In [1]: import numpy as np

In [2]: np.set_printoptions(suppress=True, linewidth=200)

In [3]: rd = lambda a: np.round(a, 2) + 0

In [4]: mat = np.vander(np.arange(3) - 1, 2, increasing=True)

In [5]: print(mat)
[[ 1 -1]
 [ 1  0]
 [ 1  1]]

In [6]: x0 = np.array([1, 0])

In [7]: y = mat @ x0

In [8]: print(y)
[1 1 1]

In [9]: print(rd(np.linalg.pinv(mat) @ mat))
[[1. 0.]
 [0. 1.]]

In [10]: print(rd(np.linalg.lstsq(mat, y)[0]))
[1. 0.]

In [11]: rng = np.random.default_rng(37681)

In [12]: y = y + 0.1 * rng.normal(size=3)

In [13]: print(rd(y))
[0.96 1.03 1.02]

In [14]: c, *_ = np.linalg.lstsq(mat, y)

In [15]: print([round(float(np.linalg.norm(np.linalg.solve(mat.T @ mat + lam * np.eye(2), mat.T @ y))), 2) for lam in (0, 1, 10, 100)])
[1.01, 0.75, 0.23, 0.03]

In [16]: print(rd(np.linalg.norm(y - mat @ c)))
0.03

In [17]: print(c.round())
[1. 0.]

In [18]: out = np.c_[mat[:, :1] @ np.array([[7]]), np.array([-1, -1, 0])]

In [19]: print(out)
[[ 7 -1]
 [ 7 -1]
 [ 7  0]]

In [20]: print(np.linalg.matrix_rank(np.c_[mat, out]))
3

In [21]: print(rd(np.linalg.norm(out - mat @ np.linalg.lstsq(mat, out)[0], axis=0)))
[0.   0.41]

In [22]: x0 = np.array([0, 0])

In [23]: y = out @ x0

In [24]: c, lr = np.zeros(2), 1 / np.linalg.norm(out, 2) ** 2

In [25]: for i in range(10):
    ...:     c -= lr * out.T @ (out @ c - y)
    ...:     if i % 2 == 0: print(i, round(np.linalg.norm(out @ c - y), 2))
    ...: 
0 0.0
2 0.0
4 0.0
6 0.0
8 0.0

In [26]: print(rd(np.linalg.cond(out)))
14.98

In [27]: print(c)
[0. 0.]

In [28]: print(rd(np.linalg.pinv(mat)))
[[ 0.33  0.33  0.33]
 [-0.5   0.    0.5 ]]

In [29]: print(mat @ mat.T)
[[2 1 0]
 [1 1 1]
 [0 1 2]]

In [30]: print(rd(np.linalg.norm(mat, axis=0)))
[1.73 1.41]

In [31]: x0 = np.array([1, 0])

In [32]: print((mat * x0).sum(axis=1))
[1 1 1]

In [33]: print(mat @ (2 * x0))
[2 2 2]

In [34]: print(mat @ np.ones(2))
[0. 1. 2.]

In [35]: print((mat @ x0).argmax())
0

In [36]: print(mat * x0)
[[1 0]
 [1 0]
 [1 0]]

In [37]: M = np.load("w.npy")

In [38]: print(M)
[[2 0 0]
 [0 2 0]
 [0 0 1]]

In [39]: ev, V = np.linalg.eig(M)

In [40]: print(rd(np.sort(np.linalg.eigvals(M.T))))
[1. 2. 2.]

In [41]: print(rd(np.sort(np.linalg.eigvals(M @ M))))
[1. 4. 4.]

In [42]: print(ev)
[2. 2. 1.]

In [43]: u = np.array([2, -1, 1, -5])

In [44]: data = 3 * np.eye(4) + np.outer(u, u)

In [45]: print(data)
[[  7.  -2.   2. -10.]
 [ -2.   4.  -1.   5.]
 [  2.  -1.   4.  -5.]
 [-10.   5.  -5.  28.]]

In [46]: low = np.linalg.cholesky(data)

In [47]: print(rd(data / np.sqrt(np.outer(np.diag(data), np.diag(data)))))
[[ 1.   -0.38  0.38 -0.71]
 [-0.38  1.   -0.25  0.47]
 [ 0.38 -0.25  1.   -0.47]
 [-0.71  0.47 -0.47  1.  ]]

In [48]: E = np.load("mat.npy")

In [49]: print(E)
[[ 1 -1  1 -1]
 [ 1  0  0  0]
 [ 1  1  1  1]]

In [50]: out = E[0, 0] * E[1:] - np.outer(E[1:, 0], E[0])

In [51]: print(out)
[[ 0  1 -1  1]
 [ 0  2  0  2]]

In [52]: print(E[:, 0] / E[0, 0])
[1. 1. 1.]

In [53]: print(np.flatnonzero(~out.round(6).any(axis=1)))
[]

In [54]: x0 = np.array([-3, 1, -1, 3])

In [55]: print((E * x0).sum(axis=1))
[-8 -3  0]

In [56]: print((E @ x0).argmax())
2

In [57]: print(np.einsum("ij,j->i", E, x0))
[-8 -3  0]

In [58]: print(np.linalg.norm(E @ x0) <= np.linalg.norm(E, 2) * np.linalg.norm(x0) + 1e-9)
True

In [59]: gram = E.T @ E

In [60]: print((E @ E.T).shape)
(3, 3)

In [61]: print(np.linalg.matrix_rank(gram))
3

In [62]: print(np.diag(gram))
[3 2 2 2]

In [63]: print(rd(np.linalg.eigvalsh(gram)[::-1]))
[4.56 4.   0.44 0.  ]

In [64]: print(rd(np.linalg.svd(E, compute_uv=False) ** 2))
[4.56 4.   0.44]

In [65]: th = np.radians(60)

In [66]: Rm = np.eye(4)

In [67]: Rm[1, 1] = Rm[0, 0] = np.cos(th)

In [68]: Rm[1, 0], Rm[0, 1] = -np.sin(th), np.sin(th)

In [69]: print(rd(Rm))
[[ 0.5   0.87  0.    0.  ]
 [-0.87  0.5   0.    0.  ]
 [ 0.    0.    1.    0.  ]
 [ 0.    0.    0.    1.  ]]

In [70]: out = E @ Rm.T

In [71]: print(rd(np.linalg.det(Rm)), np.trace(Rm))
1.0 3.0

In [72]: print(rd(np.abs(out - E).max(axis=0)))
[1.37 1.37 0.   0.  ]

In [73]: W0 = np.load("layer10.npy")

In [74]: print(W0)
[[ 0.8  -3.45  1.1 ]
 [-0.2   2.35 -0.8 ]
 [-0.2   1.14 -0.4 ]
 [ 0.    3.08 -1.  ]
 [-1.7  -6.02  2.  ]
 [ 0.8   1.19 -0.4 ]
 [ 0.7  -3.53  1.2 ]
 [ 0.3  -1.26  0.4 ]
 [ 0.2  -2.77  0.9 ]
 [-1.2   0.34 -0.1 ]
 [ 1.9  -2.35  0.8 ]
 [ 0.5   5.45 -1.8 ]
 [-1.8   1.72 -0.6 ]
 [ 0.7  -5.58  1.8 ]
 [-1.1   1.96 -0.6 ]
 [ 0.1  -1.14  0.4 ]
 [ 0.8  -3.79  1.2 ]
 [ 2.   -4.41  1.5 ]
 [-0.9   0.99 -0.3 ]]

In [75]: u, r1 = W0[0], W0[11]

In [76]: print(rd(u @ u))
13.75

In [77]: pr = (u @ r1) / (u @ u) * u

In [78]: print(rd(r1 - pr))
[ 1.69  0.34 -0.17]

In [79]: print(rd(np.outer(u, r1)))
[[  0.4    4.36  -1.44]
 [ -1.72 -18.8    6.21]
 [  0.55   6.    -1.98]]

In [80]: print((r1 - pr) @ u)
0.0

In [81]: Xs = W0 - W0.mean(axis=0)

In [82]: V = np.linalg.svd(Xs)[2][:2]

In [83]: out = Xs - Xs @ V.T @ V

In [84]: print(np.linalg.norm(out, axis=1).round(6).argmax())
16

In [85]: print(rd(np.diag(V.T @ V)))
[1.  0.9 0.1]

In [86]: print(rd(out.std(axis=0)))
[0.   0.01 0.03]

In [87]: print(rd(np.linalg.norm(out) / np.linalg.norm(Xs)))
0.01

In [88]: print(rd(np.cov(Xs @ V.T, rowvar=False)))
[[11.4   0.  ]
 [ 0.    1.02]]

In [89]: q, Rm = np.linalg.qr(W0)

In [90]: print(rd(Rm))
[[ -4.54   4.37  -1.44]
 [  0.   -13.34   4.39]
 [  0.     0.     0.13]]

In [91]: print(rd(np.abs(np.diag(Rm))))
[ 4.54 13.34  0.13]

In [92]: print(q.shape, Rm.shape)
(19, 3) (3, 3)

In [93]: print(np.trace(q @ q.T))
3.0

In [94]: Xs = (W0 - W0.mean(axis=0)) / W0.std(axis=0)

In [95]: print(np.argwhere(np.abs(Xs) > 2))
[[11  1]
 [11  2]]

In [96]: print(Xs.std(axis=0))
[1. 1. 1.]

In [97]: c = np.linalg.lstsq(np.delete(Xs, 0, axis=1), Xs[:, 0])[0]

In [98]: print(rd(c))
[0.79 1.09]

In [99]: print(rd(1 - np.var(Xs[:, 0] - np.delete(Xs, 0, axis=1) @ c)))
0.09

In [100]: print(np.abs(c).argmax())
1

In [101]: Xs = W0 - W0.mean(axis=0)

In [102]: U, sigma, Vt = np.linalg.svd(Xs, full_matrices=False)

In [103]: print(np.linalg.matrix_rank(Xs))
3

In [104]: print(rd(np.abs(Vt[-1])))
[0.   0.31 0.95]

In [105]: print(rd(sigma))
[14.33  4.29  0.12]

In [106]: print(np.searchsorted(np.cumsum(sigma ** 2) / (sigma ** 2).sum(), 0.9) + 1)
1

In [107]: out = np.array([[-6, 7], [3, 6]])

In [108]: out[-1] = out[0]

In [109]: X = out + 0.02 * np.eye(2)

In [110]: print(X)
[[-5.98  7.  ]
 [-6.    7.02]]

In [111]: idx = rng.permutation(2)

In [112]: print(idx)
[0 1]

In [113]: out = X[idx][:, idx]

In [114]: print(out)
[[-5.98  7.  ]
 [-6.    7.02]]

In [115]: print(rd(np.sort(np.abs(np.linalg.eigvals(out)))))
[0.02 1.02]

In [116]: print(rd(np.trace(out)))
1.04

In [117]: u, r1 = X[0], X[1]

In [118]: print(rd(u @ r1))
85.02

In [119]: pr = (u @ r1) / (u @ u) * u

In [120]: print(rd(pr))
[-6.    7.02]

In [121]: print(np.linalg.matrix_rank(X, rtol=0.1))
1

In [122]: print([round(float(x), 2) for x in np.linalg.svd(X, compute_uv=False)[:3]])
[13.04, 0.0]

In [123]: print(np.argsort(-np.linalg.norm(X, axis=0).round(6), kind="stable")[:3])
[1 0]

In [124]: print(rd(np.linalg.norm(data, 2) / np.linalg.norm(data)))
0.99

In [125]: print(round(np.log10(np.linalg.cond(data))))
1

In [126]: print([round(float(x), 2) for x in np.linalg.svd(data, compute_uv=False)[:3]])
[34.0, 3.0, 3.0]

In [127]: print(np.linalg.matrix_rank(data, rtol=0.1))
1

In [128]: print(rd(np.abs(np.linalg.svd(data)[2][-1])))
[0.   0.94 0.26 0.24]

In [129]: P = np.triu(np.array([[2, -2], [0, -2]]), 1) + np.eye(2)

In [130]: out = P @ X @ np.linalg.inv(P)

In [131]: print(rd(np.poly(out)))
[ 1.   -1.04  0.02]

In [132]: print(rd(np.trace(out)), rd(np.trace(X)))
1.04 1.04

In [133]: print(out)
[[ 6.02  5.  ]
 [-6.   -4.98]]

In [134]: A = np.array([[5, 3, 1, 4], [3, 0, 3, 0]])

In [135]: print(A)
[[5 3 1 4]
 [3 0 3 0]]

In [136]: out = E / np.linalg.norm(E, axis=1, keepdims=True)

In [137]: gram = out @ out.T

In [138]: print(np.degrees(np.arccos(np.clip(gram[0, 2], -1, 1))))
90.0

In [139]: print(np.argwhere(np.triu(np.abs(gram) > 0.95, 1)))
[]

In [140]: print((np.abs(gram) > 0.9).astype(int))
[[1 0 0]
 [0 1 0]
 [0 0 1]]
